In [1]: import numpy as np

In [2]: import numpy.linalg as la

In [3]: np.set_printoptions(precision=1, suppress=True, linewidth=140, legacy="1.25")

In [4]: A = np.load("x.npy")

In [5]: A
Out[5]: 
array([[ 0, -1,  3,  0, -3],
       [ 0,  0, -2, -3,  0],
       [ 0,  0,  0,  2,  3],
       [ 0,  0,  0,  0, -3],
       [ 0,  0,  0,  0,  0]])

In [6]: # rank 4

In [7]: rank = la.matrix_rank(A)

In [8]: rank
Out[8]: 4

In [9]: N = la.svd(A)[2][rank:].T

In [10]: [int(la.matrix_rank(A[:i])) for i in range(1, len(A) + 1)]
Out[10]: [1, 2, 3, 4, 4]

In [11]: [int(la.matrix_rank(np.delete(A, i, axis=0))) for i in range(5)]
Out[11]: [3, 3, 3, 3, 4]

In [12]: print(A @ N)
[[0.]
 [0.]
 [0.]
 [0.]
 [0.]]

In [13]: Uu, sv, VT = la.svd(A)

In [14]: V = VT[:(sv > 1e-8).sum()]

In [15]: rng = np.random.default_rng(798)

In [16]: x = A[4] + 5 * A[1] + rng.integers(2) * np.eye(5)[2]

In [17]: x
Out[17]: array([  0.,   0., -10., -15.,   0.])

In [18]: la.matrix_rank(np.vstack([A, x]))
Out[18]: 4

In [19]: proj = np.triu(np.array([[3, 3, -3, -1, 2],
    ...:     [3, 0, -1, -1, -1],
    ...:     [0, 0, -3, -2, 0],
    ...:     [-2, 1, -1, -2, -1],
    ...:     [0, -3, 3, -1, 2]]), 1) + np.eye(5)

In [20]: B = proj @ A @ la.inv(proj)

In [21]: np.poly(B)
Out[21]: array([1., 0., 0., 0., 0., 0.])

In [22]: proj @ A - A @ proj
Out[22]: 
array([[  0.,   0.,  -7., -10.,  -7.],
       [  0.,   0.,   0.,  -6.,  -3.],
       [  0.,   0.,   0.,   0.,   8.],
       [  0.,   0.,   0.,   0.,   0.],
       [  0.,   0.,   0.,   0.,   0.]])

In [23]: la.cond(A) > 100
Out[23]: True

In [24]: print([round(float(x), 1) for x in la.svd(A, compute_uv=False)[:3]])
[5.7, 4.3, 1.6]

In [25]: th = np.radians(60)

In [26]: R = np.eye(5)

In [27]: R[1, 1] = R[2, 2] = np.cos(th)

In [28]: R[1, 2], R[2, 1] = -np.sin(th), np.sin(th)

In [29]: R
Out[29]: 
array([[ 1. ,  0. ,  0. ,  0. ,  0. ],
       [ 0. ,  0.5, -0.9,  0. ,  0. ],
       [ 0. ,  0.9,  0.5,  0. ,  0. ],
       [ 0. ,  0. ,  0. ,  1. ,  0. ],
       [ 0. ,  0. ,  0. ,  0. ,  1. ]])

In [30]: B = A @ R.T

In [31]: print(np.allclose(A @ A.T, B @ B.T))
True

In [32]: print(np.abs(B - A).max(axis=0))
[0.  2.1 2.4 0.  0. ]

In [33]: B = np.array([[-3, 0, 0, 2, 2], [0, 2, 0, 3, 3], [2, 0, 1, -2, -1]])

In [34]: E = B.T @ B

In [35]: E
Out[35]: 
array([[ 13,   0,   2, -10,  -8],
       [  0,   4,   0,   6,   6],
       [  2,   0,   1,  -2,  -1],
       [-10,   6,  -2,  17,  15],
       [ -8,   6,  -1,  15,  14]])

In [36]: # rank 3

In [37]: la.cond(E) > 100
Out[37]: True

In [38]: np.argsort(-la.norm(E, axis=0).round(6), kind="stable")[:3]
Out[38]: array([3, 4, 0])

In [39]: [round(float(x), 1) for x in la.svd(E, compute_uv=False)[:3]]
Out[39]: [39.1, 8.9, 1.0]

In [40]: np.round(la.norm(E, 2) / la.norm(E), 1)
Out[40]: 1.0

In [41]: Uu, sv, VT = la.svd(E)

In [42]: V = VT[:(sv > 1e-8).sum()]

In [43]: x = E[2] + 3 * E[4] + rng.integers(2) * np.eye(5)[1]

In [44]: x
Out[44]: array([-22.,  18.,  -2.,  43.,  41.])

In [45]: print(np.round(V.T @ V, 1) + 0)
[[ 0.9  0.3  0.  -0.1 -0.1]
 [ 0.3  0.3  0.1  0.2  0.3]
 [ 0.   0.1  0.7 -0.3  0.3]
 [-0.1  0.2 -0.3  0.6  0.3]
 [-0.1  0.3  0.3  0.3  0.6]]

In [46]: la.matrix_rank(np.vstack([E, x]))
Out[46]: 3

In [47]: np.allclose(V.T @ V @ x, x)
Out[47]: True

In [48]: round(la.norm(x - V.T @ V @ x), 1)
Out[48]: 0.0

In [49]: print(np.diag(V.T @ V))
[0.9 0.3 0.7 0.6 0.6]

In [50]: np.round(np.sort(np.abs(la.eigvals(E))), 1) + 0
Out[50]: array([ 0. ,  0. ,  1. ,  8.9, 39.1])

In [51]: assert E == E.T
Traceback (most recent call last):
  Cell In[51], line 1
    assert E == E.T
ValueError: The truth value of an array with more than one element is ambiguous. Use a.any() or a.all()


In [52]: print(np.allclose(E, E.T))
True

In [53]: np.allclose(E @ E.T, E.T @ E)
Out[53]: True

In [54]: np.trace(E)
Out[54]: 49

In [55]: E @ E
Out[55]: 
array([[ 337, -108,   56, -424, -368],
       [-108,   88,  -18,  216,  198],
       [  56,  -18,   10,  -71,  -61],
       [-424,  216,  -71,  654,  583],
       [-368,  198,  -61,  583,  522]])

In [56]: np.round(la.det(E), 1)
Out[56]: 0.0

In [57]: np.round(np.abs(la.eigvals(E)).max(), 1)
Out[57]: 39.1

In [58]: rank = la.matrix_rank(E)

In [59]: print(rank)
3

In [60]: N = la.svd(E)[2][rank:].T

In [61]: print(N.shape)
(5, 2)

In [62]: la.matrix_rank(E.T @ E), la.matrix_rank(E @ E.T)
Out[62]: (3, 3)

In [63]: [int(la.matrix_rank(E[:i])) for i in range(1, len(E) + 1)]
Out[63]: [1, 2, 3, 3, 3]

In [64]: data = np.array([[1.0, 0.5, 0.2, 0.1],
    ...:     [0.5, 1.0, 0.5, 0.2],
    ...:     [0.2, 0.5, 1.0, 0.5],
    ...:     [0.1, 0.2, 0.5, 1.0]])

In [65]: O, R = la.qr(data)

In [66]: round(float(np.trace(O @ O.T)), 1)
Out[66]: 4.0

In [67]: O @ R
Out[67]: 
array([[1. , 0.5, 0.2, 0.1],
       [0.5, 1. , 0.5, 0.2],
       [0.2, 0.5, 1. , 0.5],
       [0.1, 0.2, 0.5, 1. ]])

In [68]: O.shape, R.shape
Out[68]: ((4, 4), (4, 4))

In [69]: O.round(1) + 0
Out[69]: 
array([[-0.9,  0.5,  0. ,  0. ],
       [-0.4, -0.8,  0.5,  0.1],
       [-0.2, -0.4, -0.7, -0.5],
       [-0.1, -0.2, -0.4,  0.9]])

In [70]: np.round(abs(R[0, 0]), 1), round(float(la.norm(data[:, 0])), 1)
Out[70]: (1.1, 1.1)

In [71]: np.abs(np.diag(R))
Out[71]: array([1.1, 0.8, 0.7, 0.7])

In [72]: evals, V = la.eig(data)

In [73]: np.sort(la.eigvals(data @ data))
Out[73]: array([0.1, 0.3, 1.1, 4.1])

In [74]: print(np.round(np.prod(evals), 1))
0.4

In [75]: evals
Out[75]: array([2. , 1.1, 0.6, 0.3])

In [76]: np.sort(la.eigvals(data.T))
Out[76]: array([0.3, 0.6, 1.1, 2. ])

In [77]: B = np.array([[0, 0, 2], [2, 3, 0]])

In [78]: Z = np.kron(B, data)

In [79]: Z.shape
Out[79]: (8, 12)

In [80]: Z
Out[80]: 
array([[0. , 0. , 0. , 0. , 0. , 0. , 0. , 0. , 2. , 1. , 0.4, 0.2],
       [0. , 0. , 0. , 0. , 0. , 0. , 0. , 0. , 1. , 2. , 1. , 0.4],
       [0. , 0. , 0. , 0. , 0. , 0. , 0. , 0. , 0.4, 1. , 2. , 1. ],
       [0. , 0. , 0. , 0. , 0. , 0. , 0. , 0. , 0.2, 0.4, 1. , 2. ],
       [2. , 1. , 0.4, 0.2, 3. , 1.5, 0.6, 0.3, 0. , 0. , 0. , 0. ],
       [1. , 2. , 1. , 0.4, 1.5, 3. , 1.5, 0.6, 0. , 0. , 0. , 0. ],
       [0.4, 1. , 2. , 1. , 0.6, 1.5, 3. , 1.5, 0. , 0. , 0. , 0. ],
       [0.2, 0.4, 1. , 2. , 0.3, 0.6, 1.5, 3. , 0. , 0. , 0. , 0. ]])

In [81]: X = np.array([[5, 6, 7, 8], [9, 10, 11, 12], [13, 14, 15, 16]])

In [82]: # looks like rank 2

In [83]: np.allclose(X[:-1].T @ la.lstsq(X[:-1].T, X[-1])[0], X[-1])
Out[83]: True

In [84]: X @ la.pinv(X) @ X
Out[84]: 
array([[ 5.,  6.,  7.,  8.],
       [ 9., 10., 11., 12.],
       [13., 14., 15., 16.]])

In [85]: Uu, sv, VT = la.svd(X, full_matrices=False)

In [86]: np.allclose(Uu * sv @ VT, X)
Out[86]: True

In [87]: np.round(sv / sv[0], 1) + 0
Out[87]: array([1., 0., 0.])

In [88]: np.round(np.sqrt((sv ** 2).sum()), 1), round(float(la.norm(X)), 1)
Out[88]: (38.3, 38.3)

In [89]: print(np.round(VT @ VT.T, 1) + 0)
[[1. 0. 0.]
 [0. 1. 0.]
 [0. 0. 1.]]

In [90]: np.round(Uu.T @ Uu, 1) + 0
Out[90]: 
array([[1., 0., 0.],
       [0., 1., 0.],
       [0., 0., 1.]])

In [91]: sv.round(1) + 0
Out[91]: array([38.3,  1.1,  0. ])

In [92]: np.round(Uu.T @ X @ VT.T, 1) + 0
Out[92]: 
array([[38.3,  0. ,  0. ],
       [ 0. ,  1.1,  0. ],
       [ 0. ,  0. ,  0. ]])

In [93]: np.abs(VT[0])
Out[93]: array([0.4, 0.5, 0.5, 0.6])

In [94]: print(np.cumsum(sv ** 2) / np.sum(sv ** 2))
[1. 1. 1.]

In [95]: r0 = np.array([1, -2, 0])

In [96]: feats = r0[np.abs(np.subtract.outer(np.arange(3), np.arange(3)))]

In [97]: feats
Out[97]: 
array([[ 1, -2,  0],
       [-2,  1, -2],
       [ 0, -2,  1]])

In [98]: # equal to its transpose

In [99]: z = rng.permutation(3)

In [100]: z
Out[100]: array([2, 0, 1])

In [101]: B = feats[z][:, z]

In [102]: round(float(la.det(B)), 1), round(float(la.det(feats[z])), 1)
Out[102]: (-7.0, -7.0)

In [103]: np.trace(B)
Out[103]: 3

In [104]: print(B)
[[ 1  0 -2]
 [ 0  1 -2]
 [-2 -2  1]]

In [105]: print(np.allclose(B, feats))
False

In [106]: F = np.loadtxt("arr.csv", delimiter=",")

In [107]: F.round(1) + 0
Out[107]: 
array([[  7.5,  -5.7,  -7.2,  40.2],
       [  3.5,   0. ,  -5.5,  24.8],
       [ -1.2,   2.4,  -0.9,   3.1],
       [  0.5,  -0.4,   0. ,  -0.2],
       [  1.2,  -0.9,  -0.2,  -0.4],
       [  5.8,  -2. ,  -2.2,  -0.7],
       [  8.5,  -1.5,  -3.9,  -0.8],
       [  8.5,  -1.5,  -4. ,  -0.8],
       [ 14.2,   1.2,  -8.3,  -1.8],
       [ 16.1,   2.7, -10. ,  -2.4],
       [ 18.1,   4.3, -11.7,  -3.1]])

In [108]: B = F + rng.integers(-2, 3, (11, 3)) @ rng.integers(-2, 3, (3, 4))

In [109]: B.round(1) + 0
Out[109]: 
array([[  8.5,  -2.7,  -5.2,  42.2],
       [ -0.5,  -2. , -11.5,  24.8],
       [ -0.2,   1.4,  -0.9,   3.1],
       [  0.5,   3.6,   2. ,   1.8],
       [  2.2,  -2.9,  -0.2,  -1.4],
       [  0.8,   2. ,  -6.2,   2.3],
       [  6.5,  -3.5,  -7.9,  -0.8],
       [ 10.5,   2.5,   0. ,   1.2],
       [ 11.2,  -2.8, -14.3,  -2.8],
       [ 13.1,  -1.3, -16. ,  -3.4],
       [ 22.1,   7.3,  -5.7,  -2.1]])

In [110]: np.abs(B - F).sum(axis=1)
Out[110]: array([ 8., 12.,  2.,  8.,  4., 16.,  8., 12., 14., 14., 14.])

In [111]: D = la.norm(F[:, None] - F[None], axis=-1)

In [112]: D[:5, :5]
Out[112]: 
array([[ 0. , 17.1, 39.5, 42. , 42. ],
       [17.1,  0. , 22.7, 25.7, 25.9],
       [39.5, 22.7,  0. ,  4.8,  5.5],
       [42. , 25.7,  4.8,  0. ,  1. ],
       [42. , 25.9,  5.5,  1. ,  0. ]])

In [113]: print(la.matrix_rank(D ** 2))
5

In [114]: np.unravel_index(D.round(6).argmax(), D.shape)
Out[114]: (0, 10)

In [115]: D[5]
Out[115]: array([41.4, 25.8,  9.2,  6. ,  5.2,  0. ,  3.2,  3.2, 10.9, 13.8, 16.9])

In [116]: la.norm(F, axis=1)
Out[116]: array([42. , 25.6,  4.2,  0.7,  1.6,  6.6,  9.5,  9.6, 16.6, 19.3, 22.2])

In [117]: D.mean(axis=1).argmax()
Out[117]: 0

In [118]: np.flatnonzero(D[5] < D.mean() / 2)
Out[118]: array([3, 4, 5, 6, 7])
